$ ipython --no-banner

In [1]: import numpy as np

In [2]: np.set_printoptions(precision=1, suppress=True, linewidth=200)

In [3]: tidy = lambda a: np.round(a, 1) + 0

In [4]: E = np.load("a.npy")

In [5]: E
Out[5]: 
array([[-1.,  1.,  1.],
       [ 1., -1.,  1.],
       [ 1.,  1., -1.]])

In [6]: rng = np.random.default_rng(962)

In [7]: lab = rng.permutation(3)

In [8]: other = E[:, lab] * rng.choice([-1, 1], 3)

In [9]: other
Out[9]: 
array([[-1., -1., -1.],
       [ 1., -1.,  1.],
       [ 1.,  1., -1.]])

In [10]: Uu, _, vt = np.linalg.svd(E.T @ other)

In [11]: lab
Out[11]: array([0, 2, 1])

In [12]: tidy(Uu @ vt)
Out[12]: 
array([[ 1.,  0.,  0.],
       [ 0.,  0., -1.],
       [ 0., -1.,  0.]])

In [13]: np.allclose(E @ E.T, E.T @ E)
Out[13]: True

In [14]: np.trace(E)
Out[14]: np.float64(-3.0)

In [15]: tidy(np.abs(np.linalg.eigvals(E)).max())
Out[15]: np.float64(2.0)

In [16]: np.allclose(E, E.T)
Out[16]: True

In [17]: E.inv()
AttributeError: 'numpy.ndarray' object has no attribute 'inv'


In [18]: feats = np.load("block0.npy")

In [19]: feats
Out[19]: 
array([[ 1.9, -0.4,  0.3,  1.5],
       [ 0.3,  1.4,  0.6, -0.8],
       [-0.7, -0.8,  1.2, -0.3],
       [-2. , -1.4,  2.2, -0.8],
       [-0.4,  1.2, -0.3,  0.6],
       [-0.6, -1.2,  0.1, -0.1],
       [ 1.6, -1. ,  0.8,  0.6],
       [ 0.2,  2.5, -0.4, -0.6],
       [ 0. ,  0.6, -0.4,  2.3],
       [ 1.1, -1.1,  2. ,  0.3],
       [-0.6,  0.4,  1.9,  0.3],
       [-0.2,  0.9, -0.1,  0.2],
       [ 0.5,  1. , -0.4, -2. ],
       [-0.2, -1.2, -0.3, -1.5],
       [ 0.2,  0.2,  1.7, -0.2],
       [ 2.2, -0.8,  1.7,  1.6],
       [-0.3, -1.9, -1.2,  1.8],
       [-0.8,  0.6,  0.3, -1.6],
       [-1.3,  3. , -0.1, -0.9],
       [ 0.4,  0.6,  0. ,  0. ],
       [ 1. ,  0.1, -0.3, -1.2],
       [-4. , -4. , 20. , 14. ],
       [-1.3,  0.2,  1.3, -0.6],
       [ 0.1, -0.7,  0.8,  0.3],
       [ 0.1, -1.4, -0.2,  0.1],
       [-0.3, -1.1, -1.8,  3. ],
       [ 1.1, -0.4,  0.1,  0.9]])

In [20]: # row 21 dominates

In [21]: t3 = np.stack([feats, -3 * feats, feats[::-1]])

In [22]: tidy(np.linalg.norm(t3, axis=(1, 2)))
Out[22]: array([27.5, 82.5, 27.5])

In [23]: (t3 @ feats.T).shape
Out[23]: (3, 27, 27)

In [24]: Ac = feats - feats.mean(axis=1)
ValueError: operands could not be broadcast together with shapes (27,4) (27,) 


In [25]: Ac = feats - feats.mean(axis=0)

In [26]: Uu, sigma, vt = np.linalg.svd(Ac, full_matrices=False)

In [27]: tidy(sigma ** 2 / (sigma ** 2).sum())
Out[27]: array([0.9, 0.1, 0. , 0. ])

In [28]: tidy(vt[0] * np.sign(vt[0, np.abs(vt[0]).argmax()]))
Out[28]: array([-0.2, -0.2,  0.8,  0.6])

In [29]: np.searchsorted(np.cumsum(sigma ** 2) / (sigma ** 2).sum(), 0.9) + 1
Out[29]: np.int64(2)

In [30]: tidy((sigma ** 2).sum() ** 2 / (sigma ** 4).sum())
Out[30]: np.float64(1.3)

In [31]: tidy(Ac.mean(axis=0))
Out[31]: array([0., 0., 0., 0.])

In [32]: np.abs(Uu[:, 0]).argmax()
Out[32]: np.int64(21)

In [33]: x0 = np.array([0, 2, 3, 3])

In [34]: target = feats @ x0

In [35]: c, lr = np.zeros(4), 1 / np.linalg.norm(feats, 2) ** 2

In [36]: for i in range(3):
    ...:     c -= lr * feats.T @ (feats @ c - target)
    ...:     if i % 1 == 0: print(i, round(np.linalg.norm(feats @ c - target), 1))
    ...: 
0 14.7
1 14.1
2 13.4

In [37]: tidy(c)
Out[37]: array([-0.5, -0.3,  3. ,  2.2])

In [38]: Ac = feats - feats.mean(axis=0)

In [39]: evecs = np.linalg.svd(Ac)[2][:1]

In [40]: other = Ac - Ac @ evecs.T @ evecs

In [41]: tidy(np.cov(Ac @ evecs.T, rowvar=False))
Out[41]: np.float64(23.6)

In [42]: tidy(other.std(axis=0))
Out[42]: array([1. , 1.1, 0.7, 1. ])

In [43]: proj = feats @ np.linalg.solve(feats.T @ feats, feats.T)

In [44]: np.linalg.matrix_rank(np.eye(27) - proj)
Out[44]: np.int64(23)

In [45]: tidy(np.diag(proj))
Out[45]: array([0.2, 0.1, 0.1, 0.3, 0.1, 0.1, 0.1, 0.2, 0.2, 0.1, 0. , 0. , 0.1, 0.1, 0.1, 0.2, 0.2, 0.1, 0.3, 0. , 0.1, 1. , 0.1, 0. , 0.1, 0.3, 0.1])

In [46]: tidy(np.linalg.eigvalsh(proj))
Out[46]: array([0., 0., 0., 0., 0., 0., 0., 0., 0., 0., 0., 0., 0., 0., 0., 0., 0., 0., 0., 0., 0., 0., 0., 1., 1., 1., 1.])

In [47]: tidy(proj @ feats[:, 3])
Out[47]: array([ 1.5, -0.8, -0.3, -0.8,  0.6, -0.1,  0.6, -0.6,  2.3,  0.3,  0.3,  0.2, -2. , -1.5, -0.2,  1.6,  1.8, -1.6, -0.9,  0. , -1.2, 14. , -0.6,  0.3,  0.1,  3. ,  0.9])

In [48]: np.allclose(proj @ proj, proj)
Out[48]: True

In [49]: arr = np.load("test2.npy")

In [50]: arr
Out[50]: 
array([[ 0.6,  0.3,  0.8,  1.8],
       [ 0.6,  0.5,  1.3,  0.3],
       [-0.9,  0.7,  1.2, -1.5]])

In [51]: f = np.array([2, 0, 2])

In [52]: np.convolve(arr[1], f)
Out[52]: array([1.2, 1. , 3.8, 1.6, 2.6, 0.6])

In [53]: tidy(np.correlate(arr[1], arr[0], "full"))
Out[53]: array([1.1, 1.4, 2.9, 2.1, 0.9, 0.9, 0.2])

In [54]: tidy(np.cross(arr[1, :3], arr[0, :3]))
Out[54]: array([ 0. ,  0.3, -0.1])

In [55]: tidy(np.array([np.convolve(row, f, "same") for row in arr]))
Out[55]: 
array([[ 0.6,  2.8,  4.2,  1.6],
       [ 1. ,  3.8,  1.6,  2.6],
       [ 1.4,  0.6, -1.6,  2.4]])

In [56]: def softmax(z):
    ...:     e = np.exp(z - z.max(axis=-1, keepdims=True))
    ...:     return e / e.sum(axis=-1, keepdims=True)
    ...: 

In [57]: tidy(softmax(10 * arr[0]))
Out[57]: array([0., 0., 0., 1.])

In [58]: tidy(softmax(arr[0]))
Out[58]: array([0.2, 0.1, 0.2, 0.5])

In [59]: tidy(softmax(arr[0] + -1))
Out[59]: array([0.2, 0.1, 0.2, 0.5])

In [60]: S = arr @ arr.T / np.sqrt(4)

In [61]: tidy(softmax(S + np.triu(np.full(S.shape, -np.inf), 1)))
Out[61]: 
array([[1. , 0. , 0. ],
       [0.5, 0.5, 0. ],
       [0. , 0.1, 0.9]])

In [62]: tidy(softmax(S))
Out[62]: 
array([[0.7, 0.2, 0. ],
       [0.4, 0.4, 0.2],
       [0. , 0.1, 0.9]])

In [63]: tidy(softmax(S)[0] @ arr)
Out[63]: array([0.6, 0.4, 0.9, 1.3])

In [64]: softmax(S).round(6).argmax(axis=1)
Out[64]: array([0, 1, 2])

In [65]: x0 = np.array([0, 1, -1, -1])

In [66]: h = np.maximum(arr @ x0, 0)

In [67]: tidy(np.tanh(arr @ x0))
Out[67]: array([-1. , -0.8,  0.8])

In [68]: tidy(arr.T @ h)
Out[68]: array([-0.9,  0.7,  1.2, -1.5])

In [69]: arr * (h > 1e-9)[:, None]
Out[69]: 
array([[ 0. ,  0. ,  0. ,  0. ],
       [ 0. ,  0. ,  0. ,  0. ],
       [-0.9,  0.7,  1.2, -1.5]])

In [70]: data = np.load("case9.npy")

In [71]: tidy(data)
Out[71]: 
array([[-0.2, -0.4, -0.9],
       [-0.4,  0.9, -0.3],
       [-0.9, -0.3,  0.3]])

In [72]: # orthonormal columns

In [73]: tidy(np.kron(np.eye(2, dtype=int), data))
Out[73]: 
array([[-0.2, -0.4, -0.9,  0. ,  0. ,  0. ],
       [-0.4,  0.9, -0.3,  0. ,  0. ,  0. ],
       [-0.9, -0.3,  0.3,  0. ,  0. ,  0. ],
       [ 0. ,  0. ,  0. , -0.2, -0.4, -0.9],
       [ 0. ,  0. ,  0. , -0.4,  0.9, -0.3],
       [ 0. ,  0. ,  0. , -0.9, -0.3,  0.3]])

In [74]: np.einsum("ij,ji->", data, data)
Out[74]: np.float64(3.0)

In [75]: np.einsum("ii->", data)
Out[75]: np.float64(1.0)

In [76]: tidy(np.linalg.eigvals(data))
Out[76]: array([-1.,  1.,  1.])

In [77]: tidy(np.linalg.det(2 * data)), tidy(np.linalg.det(data))
Out[77]: (np.float64(-8.0), np.float64(-1.0))

In [78]: tidy(np.linalg.eigvals(data).sum().real)
Out[78]: np.float64(1.0)

In [79]: np.poly(data)
Out[79]: array([ 1., -1., -1.,  1.])

In [80]: Uu, sigma, vt = np.linalg.svd(data, full_matrices=False)

In [81]: tidy(np.cumsum(sigma ** 2) / np.sum(sigma ** 2))
Out[81]: array([0.3, 0.7, 1. ])

In [82]: tidy(sigma)
Out[82]: array([1., 1., 1.])

In [83]: tidy(sigma / sigma[0])
Out[83]: array([1., 1., 1.])

In [84]: tidy(Uu.T @ data @ vt.T)
Out[84]: 
array([[1., 0., 0.],
       [0., 1., 0.],
       [0., 0., 1.]])

In [85]: np.allclose(Uu * sigma @ vt, data)
Out[85]: True

In [86]: Uu.shape, sigma.shape, vt.shape
Out[86]: ((3, 3), (3,), (3, 3))

In [87]: tidy(np.sqrt((sigma ** 2).sum())), tidy(np.linalg.norm(data))
Out[87]: (np.float64(1.7), np.float64(1.7))

In [88]: tidy(vt @ vt.T)
Out[88]: 
array([[1., 0., 0.],
       [0., 1., 0.],
       [0., 0., 1.]])

In [89]: M = np.load("run10.npy")

In [90]: M
Out[90]: 
array([[ 2., -2.,  0.,  0.],
       [ 2.,  0.,  0.,  0.],
       [ 0.,  0.,  0.,  2.],
       [ 0.,  0.,  0.,  1.]])

In [91]: lab = rng.permutation(3)

In [92]: other = data[:, lab] * rng.choice([-1, 1], 3)

In [93]: tidy(other)
Out[93]: 
array([[ 0.9,  0.4, -0.2],
       [ 0.3, -0.9, -0.4],
       [-0.3,  0.3, -0.9]])

In [94]: Uu, _, vt = np.linalg.svd(data.T @ other)

In [95]: lab
Out[95]: array([2, 1, 0])

In [96]: tidy(np.linalg.lstsq(data, other)[0])
Out[96]: 
array([[ 0.,  0.,  1.],
       [ 0., -1.,  0.],
       [-1.,  0.,  0.]])

In [97]: tidy(np.sort(np.abs(np.linalg.eigvals(M))))
Out[97]: array([0., 1., 2., 2.])

In [98]: tidy(np.abs(np.linalg.eigvals(M)).max())
Out[98]: np.float64(2.0)

In [99]: np.allclose(M, M.T)
Out[99]: False

In [100]: (M + M.T) / 2
Out[100]: 
array([[2., 0., 0., 0.],
       [0., 0., 0., 0.],
       [0., 0., 0., 1.],
       [0., 0., 1., 1.]])

In [101]: assert M == M.T
ValueError: The truth value of an array with more than one element is ambiguous. Use a.any() or a.all()


In [102]: X = np.array([[3.0, 1.0, 0.0, 0.0, 0.0, 0.0],
     ...:     [0.0, 3.0, 1.0, 0.0, 0.0, 0.0],
     ...:     [0.0, 0.0, 3.0, 1.0, 0.0, 0.0],
     ...:     [0.0, 0.0, 0.0, 3.0, 1.0, 0.0],
     ...:     [0.0, 0.0, 0.0, 0.0, 3.0, 1.0],
     ...:     [0.0, 0.0, 0.0, 0.0, 0.0, 3.0]])

In [103]: # triangular, det is the product of the diagonal

In [104]: f = np.array([4, 5, 5])

In [105]: np.array([np.convolve(row, f, "same") for row in X])
Out[105]: 
array([[19., 20.,  5.,  0.,  0.,  0.],
       [12., 19., 20.,  5.,  0.,  0.],
       [ 0., 12., 19., 20.,  5.,  0.],
       [ 0.,  0., 12., 19., 20.,  5.],
       [ 0.,  0.,  0., 12., 19., 20.],
       [ 0.,  0.,  0.,  0., 12., 15.]])

In [106]: np.cross(X[4, :3], X[5, :3])
Out[106]: array([0., 0., 0.])

In [107]: X[:, 6]
IndexError: index 6 is out of bounds for axis 1 with size 6


In [108]: X[6]
IndexError: index 6 is out of bounds for axis 0 with size 6


In [109]: tidy(X.mean(axis=0))
Out[109]: array([0.5, 0.7, 0.7, 0.7, 0.7, 0.7])

In [110]: X - X[0]
Out[110]: 
array([[ 0.,  0.,  0.,  0.,  0.,  0.],
       [-3.,  2.,  1.,  0.,  0.,  0.],
       [-3., -1.,  3.,  1.,  0.,  0.],
       [-3., -1.,  0.,  3.,  1.,  0.],
       [-3., -1.,  0.,  0.,  3.,  1.],
       [-3., -1.,  0.,  0.,  0.,  3.]])
